$ python3 -q
>>> import numpy as np
>>> np.set_printoptions(precision=2, suppress=True, linewidth=200, sign=" ")
>>> u = np.array([4, -3, -1, -4, 3, -4, 3, -4])
>>> data = 3 * np.eye(8) + np.outer(u, u)
>>> data
array([[ 19., -12.,  -4., -16.,  12., -16.,  12., -16.],
       [-12.,  12.,   3.,  12.,  -9.,  12.,  -9.,  12.],
       [ -4.,   3.,   4.,   4.,  -3.,   4.,  -3.,   4.],
       [-16.,  12.,   4.,  19., -12.,  16., -12.,  16.],
       [ 12.,  -9.,  -3., -12.,  12., -12.,   9., -12.],
       [-16.,  12.,   4.,  16., -12.,  19., -12.,  16.],
       [ 12.,  -9.,  -3., -12.,   9., -12.,  12., -12.],
       [-16.,  12.,   4.,  16., -12.,  16., -12.,  19.]])
>>> Lm = np.linalg.cholesky(data)
>>> np.diag(Lm) ** 2
array([ 19.  ,   4.42,   3.11,   4.66,   3.6 ,   3.89,   3.39,   3.61])
>>> round(float(np.prod(np.diag(Lm)) ** 2), 2), round(np.linalg.det(data), 2)
(207765.0, np.float64(207765.0))
>>> Lm @ Lm.T
array([[ 19., -12.,  -4., -16.,  12., -16.,  12., -16.],
       [-12.,  12.,   3.,  12.,  -9.,  12.,  -9.,  12.],
       [ -4.,   3.,   4.,   4.,  -3.,   4.,  -3.,   4.],
       [-16.,  12.,   4.,  19., -12.,  16., -12.,  16.],
       [ 12.,  -9.,  -3., -12.,  12., -12.,   9., -12.],
       [-16.,  12.,   4.,  16., -12.,  19., -12.,  16.],
       [ 12.,  -9.,  -3., -12.,   9., -12.,  12., -12.],
       [-16.,  12.,   4.,  16., -12.,  16., -12.,  19.]])
>>> data / np.sqrt(np.outer(np.diag(data), np.diag(data)))
array([[ 1.  , -0.79, -0.46, -0.84,  0.79, -0.84,  0.79, -0.84],
       [-0.79,  1.  ,  0.43,  0.79, -0.75,  0.79, -0.75,  0.79],
       [-0.46,  0.43,  1.  ,  0.46, -0.43,  0.46, -0.43,  0.46],
       [-0.84,  0.79,  0.46,  1.  , -0.79,  0.84, -0.79,  0.84],
       [ 0.79, -0.75, -0.43, -0.79,  1.  , -0.79,  0.75, -0.79],
       [-0.84,  0.79,  0.46,  0.84, -0.79,  1.  , -0.79,  0.84],
       [ 0.79, -0.75, -0.43, -0.79,  0.75, -0.79,  1.  , -0.79],
       [-0.84,  0.79,  0.46,  0.84, -0.79,  0.84, -0.79,  1.  ]])
>>> np.linalg.eigvalsh(data).min() > 0
np.True_
>>> out = np.linalg.invert(data)
Traceback (most recent call last):
  File "<python-input-11>", line 1, in <module>
    out = np.linalg.invert(data)
          ^^^^^^^^^^^^^^^^
AttributeError: module 'numpy.linalg' has no attribute 'invert'
>>> out = np.linalg.inv(data)
>>> np.allclose(out, data.T)
False
>>> np.round(np.linalg.cond(data), 2)
np.float64(31.67)
>>> np.round(data @ out, 2) + 0
array([[ 1.,  0.,  0.,  0.,  0.,  0.,  0.,  0.],
       [ 0.,  1.,  0.,  0.,  0.,  0.,  0.,  0.],
       [ 0.,  0.,  1.,  0.,  0.,  0.,  0.,  0.],
       [ 0.,  0.,  0.,  1.,  0.,  0.,  0.,  0.],
       [ 0.,  0.,  0.,  0.,  1.,  0.,  0.,  0.],
       [ 0.,  0.,  0.,  0.,  0.,  1.,  0.,  0.],
       [ 0.,  0.,  0.,  0.,  0.,  0.,  1.,  0.],
       [ 0.,  0.,  0.,  0.,  0.,  0.,  0.,  1.]])
>>> round(float(np.linalg.slogdet(data)[0]), 2)
1.0
>>> rng = np.random.default_rng(1854)
>>> out = data + rng.integers(-2, 3, (8, 1)) @ rng.integers(-2, 3, (1, 8))
>>> out
array([[ 19., -12.,  -4., -16.,  12., -16.,  12., -16.],
       [-12.,  16.,   5.,  12.,  -5.,  14.,  -7.,  10.],
       [ -4.,   5.,   5.,   4.,  -1.,   5.,  -2.,   3.],
       [-16.,  16.,   6.,  19.,  -8.,  18., -10.,  14.],
       [ 12.,  -5.,  -1., -12.,  16., -10.,  11., -14.],
       [-16.,  12.,   4.,  16., -12.,  19., -12.,  16.],
       [ 12.,  -9.,  -3., -12.,   9., -12.,  12., -12.],
       [-16.,  14.,   5.,  16., -10.,  17., -11.,  18.]])
>>> np.linalg.matrix_rank(out - data, tol=1e-8)
np.int64(1)
>>> np.round(np.linalg.svd(out - data, compute_uv=False), 2) + 0
array([ 12.96,   0.  ,   0.  ,   0.  ,   0.  ,   0.  ,   0.  ,   0.  ])
